In [1]: import numpy as np

In [2]: np.set_printoptions(precision=2, suppress=True, linewidth=140, sign=" ")

In [3]: mat = np.load("m.npy")

In [4]: mat
Out[4]: 
array([[ 2,  2,  2,  2,  2,  2],
       [-2,  1, -2,  1, -2,  1],
       [ 1, -1,  1, -1,  1, -1],
       [ 2,  2,  2,  2,  2,  2],
       [-2,  1, -2,  1, -2,  1],
       [ 1, -1,  1, -1,  1, -1]])

In [5]: left, sv, Vt = np.linalg.svd(mat)

In [6]: vecs = Vt[:(sv > 1e-8).sum()]

In [7]: rng = np.random.default_rng(46)

In [8]: vec = mat[5] + -2 * mat[3] + rng.integers(2) * np.eye(6)[0]

In [9]: vec
Out[9]: array([-2., -5., -3., -5., -3., -5.])

In [10]: np.allclose(vecs.T @ vecs @ vec, vec)
Out[10]: False

In [11]: np.round(vecs.T @ vecs, 2) + 0
Out[11]: 
array([[ 0.33,  0.  ,  0.33,  0.  ,  0.33,  0.  ],
       [ 0.  ,  0.33,  0.  ,  0.33,  0.  ,  0.33],
       [ 0.33,  0.  ,  0.33,  0.  ,  0.33,  0.  ],
       [ 0.  ,  0.33,  0.  ,  0.33,  0.  ,  0.33],
       [ 0.33,  0.  ,  0.33,  0.  ,  0.33,  0.  ],
       [ 0.  ,  0.33,  0.  ,  0.33,  0.  ,  0.33]])

In [12]: round(np.linalg.norm(vec - vecs.T @ vecs @ vec), 2)
Out[12]: np.float64(0.82)

In [13]: round(np.trace(np.linalg.pinv(mat) @ mat), 2)
Out[13]: np.float64(2.0)

In [14]: np.allclose(mat[:-1].T @ np.linalg.lstsq(mat[:-1].T, mat[-1])[0], mat[-1])
Out[14]: True

In [15]: left, sv, Vt = np.linalg.svd(mat)

In [16]: sv.round(2) + 0
Out[16]: array([ 7.47,  5.85,  0.  ,  0.  ,  0.  ,  0.  ])

In [17]: np.argmax(sv[:-1] / (sv[1:] + 1e-6)) + 1
Out[17]: np.int64(2)

In [18]: Y = left[:, :2] @ np.diag(sv[:2]) @ Vt[:2]

In [19]: Y
Out[19]: 
array([[ 2.,  2.,  2.,  2.,  2.,  2.],
       [-2.,  1., -2.,  1., -2.,  1.],
       [ 1., -1.,  1., -1.,  1., -1.],
       [ 2.,  2.,  2.,  2.,  2.,  2.],
       [-2.,  1., -2.,  1., -2.,  1.],
       [ 1., -1.,  1., -1.,  1., -1.]])

In [20]: A = np.array([[5, 0, 0, 0], [0, 0, 0, 0], [0, 0, -7, 0], [0, 0, 0, 7]])

In [21]: np.abs(np.diag(np.linalg.qr(A)[1])) > 1e-9
Out[21]: array([ True, False,  True,  True])

In [22]: A @ np.linalg.pinv(A) @ A
Out[22]: 
array([[ 5.,  0.,  0.,  0.],
       [ 0.,  0.,  0.,  0.],
       [ 0.,  0., -7.,  0.],
       [ 0.,  0.,  0.,  7.]])

In [23]: np.linalg.lstsq(A[:-1].T, A[-1])[2]
Out[23]: np.int32(2)

In [24]: w, vecs = np.linalg.eigh(A)

In [25]: vec = np.array([-2, 1, 1, -1])

In [26]: round(float(vec @ A @ vec / (vec @ vec)), 2), w[0], w[-1]
Out[26]: (2.86, np.float64(-7.0), np.float64(7.0))

In [27]: (np.sign(vecs[:, -1].round(6)) == np.sign(vecs[0, -1].round(6))).astype(int)
Out[27]: array([ 1,  1,  1,  0])

In [28]: np.linalg.eigvalsh(A[1:, 1:])
Out[28]: array([-7.,  0.,  7.])

In [29]: vecs * np.abs(w) @ vecs.T
Out[29]: 
array([[ 5.,  0.,  0.,  0.],
       [ 0.,  0.,  0.,  0.],
       [ 0.,  0.,  7.,  0.],
       [ 0.,  0.,  0.,  7.]])
